% ipython --no-banner

In [1]: import numpy as np

In [2]: from numpy import linalg as LA

In [3]: np.set_printoptions(precision=2, suppress=True, linewidth=140)

In [4]: def rd(a):
   ...:     return np.round(a, 2) + 0
   ...: 

In [5]: mat = np.loadtxt("a.csv", delimiter=",")

In [6]: print(mat)
[[0. 0. 1. 0. 0. 0. 0. 1. 1.]
 [0. 0. 0. 1. 0. 0. 0. 0. 0.]
 [1. 0. 0. 0. 1. 0. 0. 0. 0.]
 [0. 1. 0. 0. 1. 0. 0. 1. 0.]
 [0. 0. 1. 1. 0. 0. 0. 0. 0.]
 [0. 0. 0. 0. 0. 0. 1. 0. 0.]
 [0. 0. 0. 0. 0. 1. 0. 1. 0.]
 [1. 0. 0. 1. 0. 0. 1. 0. 0.]
 [1. 0. 0. 0. 0. 0. 0. 0. 0.]]

In [7]: print([round(float(LA.det(mat[:i, :i])), 2) + 0 for i in range(1, 10)])
[0.0, 0.0, 0.0, 1.0, 0.0, 0.0, 0.0, 1.0, 0.0]

In [8]: left, sv, VT = LA.svd(mat)

In [9]: print(rd(sv))
[2.31 2.12 1.8  1.29 1.25 1.07 0.59 0.45 0.  ]

In [10]: M2 = left[:, :8] @ np.diag(sv[:8]) @ VT[:8]

In [11]: print(LA.matrix_rank(mat, rtol=0.05))
8

In [12]: print(rd(LA.norm(mat - M2, 2)), rd(sv[8]))
0.0 0.0

In [13]: M2 = mat / LA.norm(mat, axis=1, keepdims=True)

In [14]: C2 = M2 @ M2.T

In [15]: print((C2 - 2 * np.eye(9)).round(6).argmax(axis=1))
[4 4 8 2 1 7 0 1 2]

In [16]: print(rd(C2[4]))
[0.41 0.71 0.   0.   1.   0.   0.   0.41 0.  ]

In [17]: print((np.abs(C2) > 0.9).astype(int))
[[1 0 0 0 0 0 0 0 0]
 [0 1 0 0 0 0 0 0 0]
 [0 0 1 0 0 0 0 0 0]
 [0 0 0 1 0 0 0 0 0]
 [0 0 0 0 1 0 0 0 0]
 [0 0 0 0 0 1 0 0 0]
 [0 0 0 0 0 0 1 0 0]
 [0 0 0 0 0 0 0 1 0]
 [0 0 0 0 0 0 0 0 1]]

In [18]: left, sv, VT = LA.svd(mat)

In [19]: evecs = VT[:(sv > 1e-8).sum()]

In [20]: rng = np.random.default_rng(630)

In [21]: vec = mat[4] + 4 * mat[3] + rng.integers(2) * np.eye(9)[1]

In [22]: print(vec)
[0. 4. 1. 1. 4. 0. 0. 4. 0.]

In [23]: print(rd(np.diag(evecs.T @ evecs)))
[1.   0.75 1.   1.   1.   0.75 1.   0.75 0.75]

In [24]: print(rd(evecs.T @ evecs))
[[ 1.    0.    0.    0.    0.    0.    0.    0.    0.  ]
 [ 0.    0.75  0.    0.    0.   -0.25  0.    0.25 -0.25]
 [ 0.    0.    1.    0.    0.    0.    0.    0.    0.  ]
 [ 0.    0.    0.    1.    0.    0.    0.    0.    0.  ]
 [ 0.    0.    0.    0.    1.    0.    0.    0.    0.  ]
 [ 0.   -0.25  0.    0.    0.    0.75  0.    0.25 -0.25]
 [ 0.    0.    0.    0.    0.    0.    1.    0.    0.  ]
 [ 0.    0.25  0.    0.    0.    0.25  0.    0.75  0.25]
 [ 0.   -0.25  0.    0.    0.   -0.25  0.    0.25  0.75]]

In [25]: print(np.allclose(evecs.T @ evecs @ vec, vec))
True

In [26]: print(rd(LA.norm(vec - evecs.T @ evecs @ vec)))
0.0
